% python3 -q
>>> import numpy as np
>>> np.set_printoptions(suppress=True, linewidth=200)
>>> E = np.load("w.npy")
>>> print(E)
[[  8   8  16 -12  -4 -12 -16   8 -12]
 [ 16  16  32 -24  -8 -24 -32  16 -24]
 [ -8  -8 -16  12   4  12  16  -8  12]
 [-14 -14 -28  21   7  21  28 -14  21]
 [  8   8  16 -12  -4 -12 -16   8 -12]
 [-18 -18 -36  27   9  27  36 -18  27]
 [ 14  14  28 -21  -7 -21 -28  14 -21]
 [ 16  16  32 -24  -8 -24 -32  16 -24]]
>>> left, sv, Vt = np.linalg.svd(E, full_matrices=False)
>>> np.round(sv / sv[0], 3) + 0
array([1., 0., 0., 0., 0., 0., 0., 0.])
>>> left.shape, sv.shape, Vt.shape
((8, 8), (8,), (8, 9))
>>> round(np.sqrt((sv ** 2).sum()), 3), round(float(np.linalg.norm(E)), 3)
(np.float64(159.875), 159.875)
>>> np.round(left.T @ E @ Vt.T, 3) + 0
array([[159.875,   0.   ,   0.   ,   0.   ,   0.   ,   0.   ,   0.   ,   0.   ],
       [  0.   ,   0.   ,   0.   ,   0.   ,   0.   ,   0.   ,   0.   ,   0.   ],
       [  0.   ,   0.   ,   0.   ,   0.   ,   0.   ,   0.   ,   0.   ,   0.   ],
       [  0.   ,   0.   ,   0.   ,   0.   ,   0.   ,   0.   ,   0.   ,   0.   ],
       [  0.   ,   0.   ,   0.   ,   0.   ,   0.   ,   0.   ,   0.   ,   0.   ],
       [  0.   ,   0.   ,   0.   ,   0.   ,   0.   ,   0.   ,   0.   ,   0.   ],
       [  0.   ,   0.   ,   0.   ,   0.   ,   0.   ,   0.   ,   0.   ,   0.   ],
       [  0.   ,   0.   ,   0.   ,   0.   ,   0.   ,   0.   ,   0.   ,   0.   ]])
>>> sv.round(3) + 0
array([159.875,   0.   ,   0.   ,   0.   ,   0.   ,   0.   ,   0.   ,   0.   ])
>>> np.allclose(left * sv @ Vt, E)
True
>>> np.abs(left[:, 0]).round(6).argmax()
np.int64(5)
>>> print(np.round(np.linalg.norm(E, 2) / np.linalg.norm(E), 3))
1.0
>>> [round(float(x), 3) for x in np.linalg.svd(E, compute_uv=False)[:3]]
[159.875, 0.0, 0.0]
>>> np.linalg.matrix_rank(E, rtol=0.1)
np.int64(1)
>>> np.argsort(-np.linalg.norm(E, axis=0).round(6), kind="stable")[:3]
array([2, 6, 3])
>>> X = np.loadtxt("block19.csv", delimiter=",")
>>> print(X)
[[3. 0. 1. 1. 3. 3.]
 [0. 3. 0. 1. 1. 3.]
 [1. 0. 3. 0. 1. 1.]
 [1. 1. 0. 3. 0. 1.]
 [3. 1. 1. 0. 3. 0.]
 [3. 3. 1. 1. 0. 3.]]
>>> # symmetric
>>> print(np.round(np.sort(np.abs(np.linalg.eigvals(X))), 3))
[1.632 2.229 2.389 2.639 4.59  8.979]
>>> print((X + X.T) / 2)
[[3. 0. 1. 1. 3. 3.]
 [0. 3. 0. 1. 1. 3.]
 [1. 0. 3. 0. 1. 1.]
 [1. 1. 0. 3. 0. 1.]
 [3. 1. 1. 0. 3. 0.]
 [3. 3. 1. 1. 0. 3.]]
>>> print(np.round(np.linalg.det(X), 3))
-945.0
>>> np.trace(X)
np.float64(18.0)
>>> np.round(np.linalg.matrix_power(X, 3), 3)
array([[225., 127., 104.,  89., 169., 207.],
       [127., 132.,  50.,  79.,  81., 169.],
       [104.,  50.,  66.,  31.,  79.,  89.],
       [ 89.,  79.,  31.,  66.,  50., 104.],
       [169.,  81.,  79.,  50., 132., 127.],
       [207., 169.,  89., 104., 127., 225.]])
>>> np.linalg.determinant(X)
Traceback (most recent call last):
  File "<python-input-24>", line 1, in <module>
    np.linalg.determinant(X)
    ^^^^^^^^^^^^^^^^^^^^^
AttributeError: module 'numpy.linalg' has no attribute 'determinant'
>>> print(np.allclose(X, X.T))
True
>>> X.shape
(6, 6)
>>> np.count_nonzero(X)
np.int64(26)
>>> np.linalg.rank(X)
Traceback (most recent call last):
  File "<python-input-28>", line 1, in <module>
    np.linalg.rank(X)
    ^^^^^^^^^^^^^^
AttributeError: module 'numpy.linalg' has no attribute 'rank'
>>> X - X[0]
array([[ 0.,  0.,  0.,  0.,  0.,  0.],
       [-3.,  3., -1.,  0., -2.,  0.],
       [-2.,  0.,  2., -1., -2., -2.],
       [-2.,  1., -1.,  2., -3., -2.],
       [ 0.,  1.,  0., -1.,  0., -3.],
       [ 0.,  3.,  0.,  0., -3.,  0.]])
>>> np.linalg.matrix_rank(X)
np.int64(6)
>>> np.unravel_index(np.abs(X).argmax(), X.shape)
(np.int64(0), np.int64(0))
>>> A2 = np.linalg.inv(X)
>>> (np.abs(A2) > 1e-9).astype(int)
array([[1, 1, 1, 1, 1, 1],
       [1, 1, 0, 0, 1, 1],
       [1, 0, 1, 1, 0, 1],
       [1, 0, 1, 1, 0, 1],
       [1, 1, 0, 0, 1, 1],
       [1, 1, 1, 1, 1, 1]])
>>> A2.round(3) + 0
array([[ 0.065, -0.267, -0.127, -0.016,  0.067,  0.25 ],
       [-0.267,  0.2  ,  0.   ,  0.   ,  0.2  ,  0.067],
       [-0.127,  0.   ,  0.381,  0.048,  0.   , -0.016],
       [-0.016,  0.   ,  0.048,  0.381,  0.   , -0.127],
       [ 0.067,  0.2  ,  0.   ,  0.   ,  0.2  , -0.267],
       [ 0.25 ,  0.067, -0.016, -0.127, -0.267,  0.065]])
>>> np.round(X @ A2, 3) + 0
array([[1., 0., 0., 0., 0., 0.],
       [0., 1., 0., 0., 0., 0.],
       [0., 0., 1., 0., 0., 0.],
       [0., 0., 0., 1., 0., 0.],
       [0., 0., 0., 0., 1., 0.],
       [0., 0., 0., 0., 0., 1.]])
>>> print(np.round(np.linalg.det(X) * A2, 3) + 0)
[[ -61.  252.  120.   15.  -63. -236.]
 [ 252. -189.    0.    0. -189.  -63.]
 [ 120.    0. -360.  -45.    0.   15.]
 [  15.    0.  -45. -360.    0.  120.]
 [ -63. -189.    0.    0. -189.  252.]
 [-236.  -63.   15.  120.  252.  -61.]]
>>> print(np.all(np.linalg.eigvalsh(X) > 0))
False
>>> [round(float(np.linalg.det(X[:i, :i])), 2) + 0 for i in range(1, 7)]
[3.0, 9.0, 24.0, 55.0, -61.0, -945.0]
>>> np.round(np.linalg.eigvalsh(X).min(), 3)
np.float64(-2.229)
>>> arr = np.load("run18.npy")
>>> arr
array([[ 0.,  0.,  0.,  0.,  0.,  4.],
       [ 0.,  0.,  0.,  0.,  0., -4.],
       [ 0.,  0.,  0.,  0.,  0., -1.],
       [ 0.,  0.,  0.,  0.,  0.,  4.],
       [ 0.,  0.,  0.,  0.,  0.,  3.],
       [ 4., -4., -1.,  4.,  3.,  0.]])
>>> ev, V = np.linalg.eigh(arr)
>>> x0 = np.array([-1, -2, 3, 3, -2, 0])
>>> print((np.sign(V[:, -1].round(6)) == np.sign(V[0, -1].round(6))).astype(int))
[1 0 0 1 1 1]
>>> x0 @ arr @ x0 / (x0 @ x0), round(float(ev[0]), 3), round(float(ev[-1]), 3)
(np.float64(0.0), -7.616, 7.616)
>>> np.round(V * np.abs(ev) @ V.T, 3) + 0
array([[ 2.101, -2.101, -0.525,  2.101,  1.576,  0.   ],
       [-2.101,  2.101,  0.525, -2.101, -1.576,  0.   ],
       [-0.525,  0.525,  0.131, -0.525, -0.394,  0.   ],
       [ 2.101, -2.101, -0.525,  2.101,  1.576,  0.   ],
       [ 1.576, -1.576, -0.394,  1.576,  1.182,  0.   ],
       [ 0.   ,  0.   ,  0.   ,  0.   ,  0.   ,  7.616]])
>>> np.round(np.linalg.eigvalsh(arr[1:, 1:]), 3) + 0
array([-6.481,  0.   ,  0.   ,  0.   ,  6.481])
>>> np.round(V * np.maximum(ev, 0) @ V.T, 3)
array([[ 1.05 , -1.05 , -0.263,  1.05 ,  0.788,  2.   ],
       [-1.05 ,  1.05 ,  0.263, -1.05 , -0.788, -2.   ],
       [-0.263,  0.263,  0.066, -0.263, -0.197, -0.5  ],
       [ 1.05 , -1.05 , -0.263,  1.05 ,  0.788,  2.   ],
       [ 0.788, -0.788, -0.197,  0.788,  0.591,  1.5  ],
       [ 2.   , -2.   , -0.5  ,  2.   ,  1.5  ,  3.808]])
